$ python -q
>>> import numpy as np
>>> import numpy.linalg as la
>>> np.set_printoptions(precision=1, suppress=True, linewidth=200)
>>> O, _ = la.qr(np.array([[0.4, 0.7, 0.5, -1.3, 1.4, 0.3, 0.6],
...     [-0.6, 0.8, 0.0, 0.6, 2.0, 0.0, 0.0],
...     [2.6, 0.7, -1.2, 0.3, 0.6, 0.7, 1.0],
...     [-1.9, -1.3, -0.7, 0.6, 0.0, -0.6, -0.6],
...     [-0.4, -1.2, 0.9, -0.9, 0.6, -0.8, 0.1],
...     [-1.0, -0.7, 0.0, 1.3, 1.3, 0.0, 0.6],
...     [-1.7, -2.7, -0.5, -0.4, -0.2, -0.1, -0.7]]))
>>> J = O[:, :5]
>>> J.round(1) + 0
array([[-0.1, -0.2,  0.3, -0.6, -0.5],
       [ 0.2, -0.5, -0.2,  0. , -0.6],
       [-0.7,  0.4, -0.5,  0.1, -0.4],
       [ 0.5,  0. , -0.5, -0.2,  0. ],
       [ 0.1,  0.4,  0.6,  0.1, -0.3],
       [ 0.3,  0. ,  0. ,  0.7, -0.4],
       [ 0.4,  0.6, -0.2, -0.3, -0.1]])
>>> # columns are unit length and at right angles
>>> O, R = la.qr(J)
>>> R.round(1) + 0
array([[1., 0., 0., 0., 0.],
       [0., 1., 0., 0., 0.],
       [0., 0., 1., 0., 0.],
       [0., 0., 0., 1., 0.],
       [0., 0., 0., 0., 1.]])
>>> np.trace(O @ O.T)
np.float64(5.0)
>>> abs(R[0, 0]), round(la.norm(J[:, 0]), 1)
(np.float64(1.0), np.float64(1.0))
>>> mat = np.load("mat.npy")
>>> mat.round(1) + 0
array([[ -0.1,   1.4,   0.3],
       [  1.4,  -3.5,  -0.7],
       [  0.7,  -1.5,  -0.3],
       [  0.2,   0.1,   0. ],
       [ -1. ,  -1. ,  -0.2],
       [  0.1,  -1.5,  -0.3],
       [ -1.7,   8.4,   1.7],
       [  1.2,   5.1,   1. ],
       [  1.5,  -3.1,  -0.6],
       [  0.5,   7.7,   1.5],
       [  0.3,  -4. ,  -0.8],
       [  0.6,  -4.5,  -0.9],
       [  0.6,  -8.2,  -1.6],
       [ -0.1, -10.4,  -2.1],
       [  1.6,   0. ,   0. ],
       [ -0.9,   1.5,   0.3],
       [ -1.5,  12. ,   2.4],
       [  1. ,   4.9,   1. ],
       [  2. ,   2.1,   0.4],
       [ -1.3,  -5. ,  -1. ],
       [ -0.7,   4.8,   1. ],
       [  0.8,   1.1,   0.2],
       [  0.7,  -3.5,  -0.7],
       [  1.6,  10.9,   2.2],
       [  0.6,   2.1,   0.4],
       [  0.2,  -0.1,   0. ],
       [  1.4,  -6.1,  -1.2],
       [  0. ,   2.2,   0.4],
       [ -0.5,   0. ,   0. ],
       [  0. ,   0. ,   0. ],
       [ -1.1,   1.6,   0.3],
       [ -0.2, -10. ,  -2. ],
       [ -1.1,   0.5,   0.1]])
>>> # column 1 is much longer than the rest
>>> idx = mat[:, 1] > np.median(mat[:, 1])
>>> u = mat[idx].mean(axis=0) - mat[~idx].mean(axis=0)
>>> np.argsort(-np.abs(u).round(6), kind="stable")
array([1, 2, 0])
>>> u
array([-0.3,  7.8,  1.6])
>>> ((mat - mat.mean(axis=0)) @ u > 0).astype(int)
array([1, 0, 0, 1, 0, 0, 1, 1, 0, 1, 0, 0, 0, 0, 0, 1, 1, 1, 1, 0, 1, 1, 0, 1, 1, 0, 0, 1, 0, 0, 1, 0, 1])
